$ python3 -q
>>> import numpy as np
>>> from numpy import linalg as LA
>>> np.set_printoptions(precision=2, suppress=True, linewidth=140)
>>> rng = np.random.default_rng(221112)
>>> mat = np.eye(9, dtype=int)[rng.permutation(9)]
>>> mat
array([[0, 0, 0, 0, 0, 0, 0, 1, 0],
       [0, 0, 1, 0, 0, 0, 0, 0, 0],
       [0, 0, 0, 0, 1, 0, 0, 0, 0],
       [0, 1, 0, 0, 0, 0, 0, 0, 0],
       [0, 0, 0, 1, 0, 0, 0, 0, 0],
       [0, 0, 0, 0, 0, 0, 1, 0, 0],
       [1, 0, 0, 0, 0, 0, 0, 0, 0],
       [0, 0, 0, 0, 0, 1, 0, 0, 0],
       [0, 0, 0, 0, 0, 0, 0, 0, 1]])
>>> LA.matrix_power(mat, 2)
array([[0, 0, 0, 0, 0, 1, 0, 0, 0],
       [0, 0, 0, 0, 1, 0, 0, 0, 0],
       [0, 0, 0, 1, 0, 0, 0, 0, 0],
       [0, 0, 1, 0, 0, 0, 0, 0, 0],
       [0, 1, 0, 0, 0, 0, 0, 0, 0],
       [1, 0, 0, 0, 0, 0, 0, 0, 0],
       [0, 0, 0, 0, 0, 0, 0, 1, 0],
       [0, 0, 0, 0, 0, 0, 1, 0, 0],
       [0, 0, 0, 0, 0, 0, 0, 0, 1]])
>>> mat @ np.ones(9)
array([1., 1., 1., 1., 1., 1., 1., 1., 1.])
>>> mat.sum(axis=1)
array([1, 1, 1, 1, 1, 1, 1, 1, 1])
>>> pr = np.eye(9)[3]
>>> for _ in range(3):
...     pr = pr @ mat
...     print(pr.round(2))
... 
[0. 1. 0. 0. 0. 0. 0. 0. 0.]
[0. 0. 1. 0. 0. 0. 0. 0. 0.]
[0. 0. 0. 0. 1. 0. 0. 0. 0.]
>>> O, Rm = LA.qr(mat)
>>> np.trace(O @ O.T)
np.float64(9.0)
>>> abs(Rm[0, 0]), round(float(LA.norm(mat[:, 0])), 2)
(np.float64(1.0), 1.0)
>>> np.abs(np.diag(Rm))
array([1., 1., 1., 1., 1., 1., 1., 1., 1.])
>>> O.T @ O
array([[1., 0., 0., 0., 0., 0., 0., 0., 0.],
       [0., 1., 0., 0., 0., 0., 0., 0., 0.],
       [0., 0., 1., 0., 0., 0., 0., 0., 0.],
       [0., 0., 0., 1., 0., 0., 0., 0., 0.],
       [0., 0., 0., 0., 1., 0., 0., 0., 0.],
       [0., 0., 0., 0., 0., 1., 0., 0., 0.],
       [0., 0., 0., 0., 0., 0., 1., 0., 0.],
       [0., 0., 0., 0., 0., 0., 0., 1., 0.],
       [0., 0., 0., 0., 0., 0., 0., 0., 1.]])
>>> def softmax(z):
...     e = np.exp(z - z.max(axis=-1, keepdims=True))
...     return e / e.sum(axis=-1, keepdims=True)
... 
>>> softmax(mat).sum(axis=1)
array([1., 1., 1., 1., 1., 1., 1., 1., 1.])
>>> softmax(mat[4])
array([0.09, 0.09, 0.09, 0.25, 0.09, 0.09, 0.09, 0.09, 0.09])
>>> scores = mat @ mat.T / np.sqrt(9)
>>> softmax(scores)
array([[0.15, 0.11, 0.11, 0.11, 0.11, 0.11, 0.11, 0.11, 0.11],
       [0.11, 0.15, 0.11, 0.11, 0.11, 0.11, 0.11, 0.11, 0.11],
       [0.11, 0.11, 0.15, 0.11, 0.11, 0.11, 0.11, 0.11, 0.11],
       [0.11, 0.11, 0.11, 0.15, 0.11, 0.11, 0.11, 0.11, 0.11],
       [0.11, 0.11, 0.11, 0.11, 0.15, 0.11, 0.11, 0.11, 0.11],
       [0.11, 0.11, 0.11, 0.11, 0.11, 0.15, 0.11, 0.11, 0.11],
       [0.11, 0.11, 0.11, 0.11, 0.11, 0.11, 0.15, 0.11, 0.11],
       [0.11, 0.11, 0.11, 0.11, 0.11, 0.11, 0.11, 0.15, 0.11],
       [0.11, 0.11, 0.11, 0.11, 0.11, 0.11, 0.11, 0.11, 0.15]])
>>> softmax(scores)[4] @ mat
array([0.11, 0.11, 0.11, 0.15, 0.11, 0.11, 0.11, 0.11, 0.11])
